In [1]: import numpy as np

In [2]: np.set_printoptions(precision=2, suppress=True, linewidth=100)

In [3]: arr = np.load("block14.npy")

In [4]: arr
Out[4]: 
array([[ -20.09,  101.07,   99.95, -119.  ,  -79.84],
       [ -19.83,  101.27,  100.88, -119.36,  -79.56],
       [ -19.53,   99.84,  100.01, -120.24,  -79.87],
       [ -20.09,  100.44,   99.5 , -121.02,  -79.61],
       [ -18.87,  100.29,  101.84, -121.15,  -81.43],
       [ -20.78,  101.13,   98.39, -121.07,  -80.65],
       [ -20.59,  101.04,   99.75, -119.1 ,  -80.68],
       [ -19.77,  101.33,   99.49, -119.08,  -79.65],
       [ -21.27,   99.24,   98.91, -119.5 ,  -79.75],
       [ -18.57,   99.67,   99.76, -122.77,  -79.25],
       [ -20.62,  101.33,  100.22, -120.39,  -80.42],
       [ -20.  ,   99.74,   99.53, -120.8 ,  -80.27],
       [ -19.38,   99.29,   99.55, -117.41,  -78.98],
       [ -19.29,   99.8 ,   98.75, -119.12,  -81.11],
       [ -20.93,   99.49,  100.83, -119.95,  -80.49],
       [ -19.51,  100.34,  100.54, -119.13,  -77.68],
       [ -21.89,   98.7 ,   99.42, -119.9 ,  -79.62],
       [ -18.63,   99.46,   99.73, -120.47,  -81.39],
       [ -20.28,   99.98,   99.73, -119.76,  -80.03],
       [ -19.13,  100.42,   98.4 , -120.33,  -79.2 ],
       [ -20.97,   98.94,  100.91, -119.29,  -81.21],
       [ -21.08,  100.58,   99.16, -119.7 ,  -79.43],
       [ -18.95,   99.03,  101.16, -119.63,  -78.43],
       [ -18.55,  101.1 ,  100.34, -119.45,  -80.91],
       [ -21.26,   99.55,  101.08, -118.95,  -81.52],
       [ -19.17,   99.04,  101.16, -119.89,  -80.52],
       [ -21.07,   99.83,   99.21, -119.31,  -78.42],
       [ -19.78,   99.82,   99.41, -118.3 ,  -79.08],
       [ -18.93,   98.77,   99.72, -120.01,  -80.47],
       [ -19.09,   99.6 ,   99.65, -119.26,  -80.45],
       [ -18.79,  101.56,  100.02, -118.74,  -79.89],
       [ -20.59,   99.94,   99.28, -119.77,  -78.95],
       [ -19.51,   99.2 ,   98.27, -118.62,  -79.37],
       [ -19.66,   99.67,  100.3 , -119.82,  -81.26],
       [ -19.69,   99.37,  101.65, -122.01,  -79.33],
       [ -21.34,  101.16,  100.76, -120.24,  -80.21],
       [ -19.95,  100.79,  101.48, -120.44,  -81.04],
       [ -20.11,   99.81,  100.44, -120.05,  -81.33]])

In [5]: G = np.cov(arr, rowvar=False)

In [6]: np.polyfit(arr[:, 2], arr[:, 3], 1)
Out[6]: array([ -0.23, -97.23])

In [7]: arr.std(axis=0)
Out[7]: array([0.88, 0.81, 0.9 , 0.98, 0.93])

In [8]: np.median(arr, axis=0)
Out[8]: array([ -19.8 ,   99.82,   99.75, -119.77,  -79.96])

In [9]: G.round(2) + 0
Out[9]: 
array([[ 0.8 , -0.01,  0.08, -0.08,  0.  ],
       [-0.01,  0.67, -0.01,  0.  , -0.02],
       [ 0.08, -0.01,  0.83, -0.19, -0.23],
       [-0.08,  0.  , -0.19,  0.99,  0.14],
       [ 0.  , -0.02, -0.23,  0.14,  0.89]])

In [10]: np.argwhere(np.triu(np.abs(np.corrcoef(arr.T)) > 0.8, 1))
Out[10]: array([], shape=(0, 2), dtype=int64)

In [11]: np.argsort(-arr.std(axis=0).round(6), kind="stable")
Out[11]: array([3, 4, 2, 0, 1])

In [12]: K = np.load("a.npy")

In [13]: K
Out[13]: 
array([[ 0, -2,  1, -1,  2, -3, -2, -3,  2,  3, -1,  1],
       [-2,  0, -2,  1, -1,  2, -3, -2, -3,  2,  3, -1],
       [ 1, -2,  0, -2,  1, -1,  2, -3, -2, -3,  2,  3],
       [-1,  1, -2,  0, -2,  1, -1,  2, -3, -2, -3,  2],
       [ 2, -1,  1, -2,  0, -2,  1, -1,  2, -3, -2, -3],
       [-3,  2, -1,  1, -2,  0, -2,  1, -1,  2, -3, -2],
       [-2, -3,  2, -1,  1, -2,  0, -2,  1, -1,  2, -3],
       [-3, -2, -3,  2, -1,  1, -2,  0, -2,  1, -1,  2],
       [ 2, -3, -2, -3,  2, -1,  1, -2,  0, -2,  1, -1],
       [ 3,  2, -3, -2, -3,  2, -1,  1, -2,  0, -2,  1],
       [-1,  3,  2, -3, -2, -3,  2, -1,  1, -2,  0, -2],
       [ 1, -1,  3,  2, -3, -2, -3,  2, -1,  1, -2,  0]])

In [14]: np.all(np.linalg.eigvalsh(K) > 0)
Out[14]: np.False_

In [15]: (K + K.T) / 2
Out[15]: 
array([[ 0., -2.,  1., -1.,  2., -3., -2., -3.,  2.,  3., -1.,  1.],
       [-2.,  0., -2.,  1., -1.,  2., -3., -2., -3.,  2.,  3., -1.],
       [ 1., -2.,  0., -2.,  1., -1.,  2., -3., -2., -3.,  2.,  3.],
       [-1.,  1., -2.,  0., -2.,  1., -1.,  2., -3., -2., -3.,  2.],
       [ 2., -1.,  1., -2.,  0., -2.,  1., -1.,  2., -3., -2., -3.],
       [-3.,  2., -1.,  1., -2.,  0., -2.,  1., -1.,  2., -3., -2.],
       [-2., -3.,  2., -1.,  1., -2.,  0., -2.,  1., -1.,  2., -3.],
       [-3., -2., -3.,  2., -1.,  1., -2.,  0., -2.,  1., -1.,  2.],
       [ 2., -3., -2., -3.,  2., -1.,  1., -2.,  0., -2.,  1., -1.],
       [ 3.,  2., -3., -2., -3.,  2., -1.,  1., -2.,  0., -2.,  1.],
       [-1.,  3.,  2., -3., -2., -3.,  2., -1.,  1., -2.,  0., -2.],
       [ 1., -1.,  3.,  2., -3., -2., -3.,  2., -1.,  1., -2.,  0.]])

In [16]: K.inv()
Traceback (most recent call last):
  Cell In[16], line 1
    K.inv()
AttributeError: 'numpy.ndarray' object has no attribute 'inv'


In [17]: K @ K
Out[17]: 
array([[ 47,  -3,   4, -22,   6,  -4,  17,   0,  10, -19,  -3,   6],
       [ -3,  50,  -4,   3, -28,  15,   2,  26,  -6,   5, -18,  -3],
       [  4,  -4,  50,  -2,   7, -34,  11,  -4,  30,  -4,   5, -19],
       [-22,   3,  -2,  42, -10,  19, -26,  23, -12,  30,  -6,  10],
       [  6, -28,   7, -10,  42, -10,  19, -26,  23,  -4,  26,   0],
       [ -4,  15, -34,  19, -10,  42, -10,  19, -26,  11,   2,  17],
       [ 17,   2,  11, -26,  19, -10,  42, -10,  19, -34,  15,  -4],
       [  0,  26,  -4,  23, -26,  19, -10,  42, -10,   7, -28,   6],
       [ 10,  -6,  30, -12,  23, -26,  19, -10,  42,  -2,   3, -22],
       [-19,   5,  -4,  30,  -4,  11, -34,   7,  -2,  50,  -4,   4],
       [ -3, -18,   5,  -6,  26,   2,  15, -28,   3,  -4,  50,  -3],
       [  6,  -3, -19,  10,   0,  17,  -4,   6, -22,   4,  -3,  47]])

In [18]: np.linalg.determinant(K)
Traceback (most recent call last):
  Cell In[18], line 1
    np.linalg.determinant(K)
AttributeError: module 'numpy.linalg' has no attribute 'determinant'


In [19]: np.trace(K)
Out[19]: np.int64(0)

In [20]: assert K == K.T
Traceback (most recent call last):
  Cell In[20], line 1
    assert K == K.T
ValueError: The truth value of an array with more than one element is ambiguous. Use a.any() or a.all()


In [21]: np.sort(np.abs(np.linalg.eigvals(K)))
Out[21]: array([ 0.73,  1.01,  1.39,  1.52,  4.81,  4.87,  5.59,  6.53,  6.93,  9.61,  9.82, 13.53])

In [22]: x = np.array([-2, -2, -2, -2, -2, 0, 0, -1, -2, 0, 1, 1])

In [23]: target = K @ x

In [24]: target
Out[24]: array([-1, 18, 16, 11, -8,  2,  5, 19, 10,  8, -1, -6])

In [25]: np.round(np.linalg.solve(K, target), 2) + 0
Out[25]: array([-2., -2., -2., -2., -2.,  0.,  0., -1., -2.,  0.,  1.,  1.])

In [26]: np.round(np.linalg.solve(K, target + K[:, 4]), 2) + 0
Out[26]: array([-2., -2., -2., -2., -1.,  0.,  0., -1., -2.,  0.,  1.,  1.])

In [27]: np.round(np.linalg.solve(K, K[:, 8]), 2) + 0
Out[27]: array([0., 0., 0., 0., 0., 0., 0., 0., 1., 0., 0., 0.])

In [28]: vals, V = np.linalg.eigvalsh(K)
Traceback (most recent call last):
  Cell In[28], line 1
    vals, V = np.linalg.eigvalsh(K)
ValueError: too many values to unpack (expected 2)


In [29]: vals, V = np.linalg.eigh(K)

In [30]: np.abs(V[:, -1])
Out[30]: array([0.18, 0.24, 0.28, 0.33, 0.33, 0.34, 0.34, 0.33, 0.33, 0.28, 0.24, 0.18])

In [31]: np.unique(vals.round(6) + 0, return_counts=True)[1]
Out[31]: array([1, 1, 1, 1, 1, 1, 1, 1, 1, 1, 1, 1])

In [32]: np.round(V @ np.diag(vals) @ V.T, 2) + 0
Out[32]: 
array([[ 0., -2.,  1., -1.,  2., -3., -2., -3.,  2.,  3., -1.,  1.],
       [-2.,  0., -2.,  1., -1.,  2., -3., -2., -3.,  2.,  3., -1.],
       [ 1., -2.,  0., -2.,  1., -1.,  2., -3., -2., -3.,  2.,  3.],
       [-1.,  1., -2.,  0., -2.,  1., -1.,  2., -3., -2., -3.,  2.],
       [ 2., -1.,  1., -2.,  0., -2.,  1., -1.,  2., -3., -2., -3.],
       [-3.,  2., -1.,  1., -2.,  0., -2.,  1., -1.,  2., -3., -2.],
       [-2., -3.,  2., -1.,  1., -2.,  0., -2.,  1., -1.,  2., -3.],
       [-3., -2., -3.,  2., -1.,  1., -2.,  0., -2.,  1., -1.,  2.],
       [ 2., -3., -2., -3.,  2., -1.,  1., -2.,  0., -2.,  1., -1.],
       [ 3.,  2., -3., -2., -3.,  2., -1.,  1., -2.,  0., -2.,  1.],
       [-1.,  3.,  2., -3., -2., -3.,  2., -1.,  1., -2.,  0., -2.],
       [ 1., -1.,  3.,  2., -3., -2., -3.,  2., -1.,  1., -2.,  0.]])

In [33]: (vals > 1e-8).sum(), (vals < -1e-8).sum()
Out[33]: (np.int64(6), np.int64(6))

In [34]: data = np.loadtxt("data.csv", delimiter=",")

In [35]: data
Out[35]: 
array([[ 79.,  84.,  44.,  58.,  53.,  62.,  58.,  59., 102.],
       [ 84., 154.,  92.,  97.,  92.,  98., 104.,  77., 145.],
       [ 44.,  92.,  98.,  59.,  61.,  65.,  85.,  46., 104.],
       [ 58.,  97.,  59., 109.,  59.,  84.,  48.,  76., 110.],
       [ 53.,  92.,  61.,  59.,  99.,  51.,  77.,  37.,  98.],
       [ 62.,  98.,  65.,  84.,  51.,  97.,  55.,  65., 110.],
       [ 58., 104.,  85.,  48.,  77.,  55., 110.,  45., 119.],
       [ 59.,  77.,  46.,  76.,  37.,  65.,  45.,  69.,  94.],
       [102., 145., 104., 110.,  98., 110., 119.,  94., 189.]])

In [36]: # equal to its transpose

In [37]: x = np.array([0, 0, 2, 1, 3, 2, 3, 1, 2])

In [38]: target = data @ x

In [39]: c, lr = np.zeros(9), 1 / np.linalg.norm(data, 2) ** 2

In [40]: for i in range(10):
    ...:     c -= lr * data.T @ (data @ c - target)
    ...:     if i % 2 == 0: print(i, round(np.linalg.norm(data @ c - target), 2))
    ...: 
0 176.1
2 171.07
4 166.22
6 161.53
8 157.01

In [41]: round(float(np.linalg.cond(data)), 2)
Out[41]: 356.34
